$ python3 -q
>>> import numpy as np
>>> np.set_printoptions(precision=4, suppress=True, linewidth=100)
>>> A = np.load("case3.npy")
>>> A
array([[ 0., -2., -1.],
       [-2.,  0.,  0.],
       [-1.,  0.,  0.]])
>>> [round(float(np.linalg.det(A[:i, :i])), 2) + 0 for i in range(1, 4)]
[0.0, -4.0, 0.0]
>>> r = np.linalg.matrix_rank(A)
>>> r
np.int64(2)
>>> null = np.linalg.svd(A)[2][r:].T
>>> np.allclose(A @ null, 0)
True
>>> print(null.shape)
(3, 1)
>>> [int(np.linalg.matrix_rank(A[:i])) for i in range(1, len(A) + 1)]
[1, 2, 2]
>>> print([int(np.linalg.matrix_rank(np.delete(A, i, axis=0))) for i in range(3)])
[1, 2, 2]
>>> null @ null.T
array([[ 0. ,  0. ,  0. ],
       [ 0. ,  0.2, -0.4],
       [ 0. , -0.4,  0.8]])
>>> np.linalg.matrix_rank(A.T @ A), np.linalg.matrix_rank(A @ A.T)
(np.int64(2), np.int64(2))
>>> [int(np.linalg.matrix_rank(A[:, :j + 1])) for j in range(3)]
[1, 2, 2]
>>> Y = np.array([[-3, 3], [3, 2]])
>>> Z = np.kron(Y, A)
>>> np.linalg.matrix_rank(Z)
np.int64(4)
>>> Z.shape
(6, 6)
>>> Z
array([[-0.,  6.,  3.,  0., -6., -3.],
       [ 6., -0., -0., -6.,  0.,  0.],
       [ 3., -0., -0., -3.,  0.,  0.],
       [ 0., -6., -3.,  0., -4., -2.],
       [-6.,  0.,  0., -4.,  0.,  0.],
       [-3.,  0.,  0., -2.,  0.,  0.]])
>>> T = np.stack([A, -1 * A, A[::-1]])
>>> (T @ A.T).shape
(3, 3, 3)
>>> np.einsum("bij,cij->bc", T, T)
array([[ 10., -10.,   4.],
       [-10.,  10.,  -4.],
       [  4.,  -4.,  10.]])
>>> T.sum(axis=0)
array([[-1.,  0.,  0.],
       [-2.,  0.,  0.],
       [ 0., -2., -1.]])
>>> np.linalg.det(T)
array([0., 0., 0.])
>>> K = np.load("a.npy")
>>> K
array([[1.  , 0.5 , 0.25],
       [0.5 , 1.  , 0.5 ],
       [0.25, 0.5 , 1.  ]])
>>> w, V = np.linalg.eig(K)
>>> w
array([1.8431, 0.75  , 0.4069])
>>> round(np.prod(w), 4)
np.float64(0.5625)
>>> arr = np.loadtxt("test3.csv", delimiter=",")
>>> arr
array([[-0.5   , -1.    ,  0.4   ,  2.2   , -0.3   , -0.3   ],
       [ 0.7   ,  0.8   ,  0.5   ,  2.1   , -0.1   , -1.6   ],
       [-0.3   ,  0.9   , -0.5   ,  1.6   ,  0.4   ,  0.8   ],
       [-0.3077,  1.4186, -0.806 ,  1.7803,  1.0141,  1.0767],
       [-0.8   ,  0.9   ,  0.5   ,  0.4   , -1.8   , -0.6   ],
       [ 0.8   ,  1.2   ,  1.3   , -0.3   , -0.7   ,  0.1   ],
       [-1.7   , -0.1   ,  0.7   ,  1.4   ,  0.3   , -0.8   ]])
>>> round(np.linalg.norm(arr[5] - arr[2]), 4)
np.float64(3.1385)
>>> np.linalg.norm(arr, axis=1).argmax()
np.int64(1)
>>> round(float(arr[5] @ arr[2]), 4)
-0.49
>>> np.linalg.norm(arr, axis=0)
array([2.2571, 2.5928, 1.9338, 4.146 , 2.2602, 2.3365])
>>> x = np.array([2, -1, 0, 2, -1, 2])
>>> target = arr @ x
>>> coef, lr = np.zeros(6), 1 / np.linalg.norm(arr, 2) ** 2
>>> for i in range(4):
...     coef -= lr * arr.T @ (arr @ coef - target)
...     if i % 1 == 0: print(i, round(np.linalg.norm(arr @ coef - target), 4))
... 
0 4.4159
1 3.8606
2 3.4558
3 3.1256
>>> round(np.linalg.cond(arr), 4)
np.float64(4.0529)
>>> Y = np.array([[-4, -2, -2],
...     [5, 1, 2],
...     [0, -2, 3],
...     [2, 5, -1],
...     [-3, -1, -1],
...     [-5, 1, -4]])
>>> np.einsum("ij->j", arr)
array([-2.1077,  4.1186,  2.094 ,  9.1803, -1.1859, -1.3233])
>>> print(np.einsum("ij,ij->i", arr, arr))
[6.43   8.36   4.51   8.1139 5.46   4.36   6.08  ]
>>> Y = np.c_[arr[:, :2] @ np.array([[2, -2], [1, -1]]), np.array([2, 1, 1, -3, -2, -2, -3])]
>>> Y
array([[-2.    ,  2.    ,  2.    ],
       [ 2.2   , -2.2   ,  1.    ],
       [ 0.3   , -0.3   ,  1.    ],
       [ 0.8032, -0.8032, -3.    ],
       [-0.7   ,  0.7   , -2.    ],
       [ 2.8   , -2.8   , -2.    ],
       [-3.5   ,  3.5   , -3.    ]])
>>> np.linalg.matrix_rank(np.c_[arr, Y])
np.int64(7)
>>> print(np.linalg.norm(np.linalg.qr(arr)[0].T @ Y, axis=0) ** 2 / ((Y ** 2).sum(axis=0) + 1e-12))
[1.     1.     0.8515]
